$ python3 -q
>>> import numpy as np
>>> from numpy import linalg as LA
>>> np.set_printoptions(precision=1, suppress=True, linewidth=200)
>>> tidy = lambda a: np.round(a, 1) + 0
>>> m1 = np.loadtxt("dump.csv", delimiter=",")
>>> tidy(m1)
array([[ 0.8, -0.1, -0.2, -0.2,  0.1,  0. , -0.2, -0.1,  0. , -0.2,  0.2,  0.1,  0.2, -0.2],
       [-0.1,  0.9, -0.1, -0.1,  0.1,  0. , -0.1, -0.1,  0. , -0.1,  0.1,  0.1,  0.1, -0.1],
       [-0.2, -0.1,  0.8, -0.2,  0.1,  0. , -0.2, -0.1,  0. , -0.2,  0.2,  0.1,  0.2, -0.2],
       [-0.2, -0.1, -0.2,  0.8,  0.1,  0. , -0.2, -0.1,  0. , -0.2,  0.2,  0.1,  0.2, -0.2],
       [ 0.1,  0.1,  0.1,  0.1,  0.9,  0. ,  0.1,  0.1,  0. ,  0.1, -0.1, -0.1, -0.1,  0.1],
       [ 0. ,  0. ,  0. ,  0. ,  0. ,  1. ,  0. ,  0. ,  0. ,  0. ,  0. ,  0. ,  0. ,  0. ],
       [-0.2, -0.1, -0.2, -0.2,  0.1,  0. ,  0.7, -0.1,  0. , -0.3,  0.2,  0.1,  0.2, -0.2],
       [-0.1, -0.1, -0.1, -0.1,  0.1,  0. , -0.1,  0.9,  0. , -0.1,  0.1,  0.1,  0.1, -0.1],
       [ 0. ,  0. ,  0. ,  0. ,  0. ,  0. ,  0. ,  0. ,  1. ,  0. ,  0. ,  0. ,  0. ,  0. ],
       [-0.2, -0.1, -0.2, -0.2,  0.1,  0. , -0.3, -0.1,  0. ,  0.7,  0.2,  0.1,  0.2, -0.2],
       [ 0.2,  0.1,  0.2,  0.2, -0.1,  0. ,  0.2,  0.1,  0. ,  0.2,  0.8, -0.1, -0.2,  0.2],
       [ 0.1,  0.1,  0.1,  0.1, -0.1,  0. ,  0.1,  0.1,  0. ,  0.1, -0.1,  0.9, -0.1,  0.1],
       [ 0.2,  0.1,  0.2,  0.2, -0.1,  0. ,  0.2,  0.1,  0. ,  0.2, -0.2, -0.1,  0.8,  0.2],
       [-0.2, -0.1, -0.2, -0.2,  0.1,  0. , -0.2, -0.1,  0. , -0.2,  0.2,  0.1,  0.2,  0.8]])
>>> # equal to its transpose
>>> rng = np.random.default_rng(918818)
>>> labels = rng.permutation(14)
>>> labels
array([10,  9,  6,  0,  7,  4,  1,  2, 12,  3,  8, 13, 11,  5])
>>> Y = m1[labels][:, labels]
>>> tidy(np.sort(np.abs(LA.eigvals(Y))))
array([1., 1., 1., 1., 1., 1., 1., 1., 1., 1., 1., 1., 1., 1.])
>>> W0 = np.load("test13.npy")
>>> W0
array([[ 6.,  0.,  9., 18., 18.,  0., 18.,  3.],
       [ 0., -3.,  0.,  0.,  0.,  0.,  0.,  0.],
       [ 9.,  0.,  6., 18., 18.,  0., 18.,  3.],
       [18.,  0., 18., 33., 36.,  0., 36.,  6.],
       [18.,  0., 18., 36., 33.,  0., 36.,  6.],
       [ 0.,  0.,  0.,  0.,  0., -3.,  0.,  0.],
       [18.,  0., 18., 36., 36.,  0., 33.,  6.],
       [ 3.,  0.,  3.,  6.,  6.,  0.,  6., -2.]])
>>> # equal to its transpose
>>> left, sv, Vh = LA.svd(W0)
>>> np.argmax(sv[:-1] / (sv[1:] + 1e-6)) + 1
np.int64(1)
>>> Y = left[:, :1] @ np.diag(sv[:1]) @ Vh[:1]
>>> LA.matrix_rank(Y)
np.int64(1)
>>> np.abs(W0 - Y).max()
np.float64(3.0)
>>> tidy(LA.norm(W0 - Y, 2)), tidy(sv[1])
(np.float64(3.0), np.float64(3.0))
>>> tidy(LA.svd(m1, compute_uv=False))
array([1., 1., 1., 1., 1., 1., 1., 1., 1., 1., 1., 1., 1., 1.])
>>> tidy(LA.norm(m1, axis=0))
array([1., 1., 1., 1., 1., 1., 1., 1., 1., 1., 1., 1., 1., 1.])
>>> Y = LA.inv(W0)
>>> tidy(LA.det(W0) * Y)
array([[ 83835.,      0.,  -6561., -13122., -13122.,      0., -13122.,  -2187.],
       [     0.,  90396.,      0.,      0.,      0.,      0.,      0.,      0.],
       [ -6561.,      0.,  83835., -13122., -13122.,      0., -13122.,  -2187.],
       [-13122.,      0., -13122.,  64152., -26244.,      0., -26244.,  -4374.],
       [-13122.,      0., -13122., -26244.,  64152.,      0., -26244.,  -4374.],
       [     0.,      0.,      0.,      0.,      0.,  90396.,      0.,      0.],
       [-13122.,      0., -13122., -26244., -26244.,      0.,  64152.,  -4374.],
       [ -2187.,      0.,  -2187.,  -4374.,  -4374.,      0.,  -4374.,  89667.]])
>>> tidy(LA.cond(W0))
np.float64(41.3)
>>> tidy(LA.det(W0) * LA.det(Y))
np.float64(1.0)
>>> ev, vecs = LA.eigh(W0)
>>> tidy(vecs @ np.diag(ev) @ vecs.T)
array([[ 6.,  0.,  9., 18., 18.,  0., 18.,  3.],
       [ 0., -3.,  0.,  0.,  0.,  0.,  0.,  0.],
       [ 9.,  0.,  6., 18., 18.,  0., 18.,  3.],
       [18.,  0., 18., 33., 36.,  0., 36.,  6.],
       [18.,  0., 18., 36., 33.,  0., 36.,  6.],
       [ 0.,  0.,  0.,  0.,  0., -3.,  0.,  0.],
       [18.,  0., 18., 36., 36.,  0., 33.,  6.],
       [ 3.,  0.,  3.,  6.,  6.,  0.,  6., -2.]])
>>> tidy(vecs.T @ W0 @ vecs)
array([[ -3.,   0.,   0.,   0.,   0.,   0.,   0.,   0.],
       [  0.,  -3.,   0.,   0.,   0.,   0.,   0.,   0.],
       [  0.,   0.,  -3.,   0.,   0.,   0.,   0.,   0.],
       [  0.,   0.,   0.,  -3.,   0.,   0.,   0.,   0.],
       [  0.,   0.,   0.,   0.,  -3.,   0.,   0.,   0.],
       [  0.,   0.,   0.,   0.,   0.,  -3.,   0.,   0.],
       [  0.,   0.,   0.,   0.,   0.,   0.,  -3.,   0.],
       [  0.,   0.,   0.,   0.,   0.,   0.,   0., 124.]])
>>> np.unique(ev.round(6) + 0, return_counts=True)[1]
array([7, 1])
>>> tidy(LA.eigvalsh(W0 + -2 * np.eye(8)))
array([ -5.,  -5.,  -5.,  -5.,  -5.,  -5.,  -5., 122.])
>>> tidy(np.abs(vecs[:, -1]))
array([0.3, 0. , 0.3, 0.5, 0.5, 0. , 0.5, 0.1])
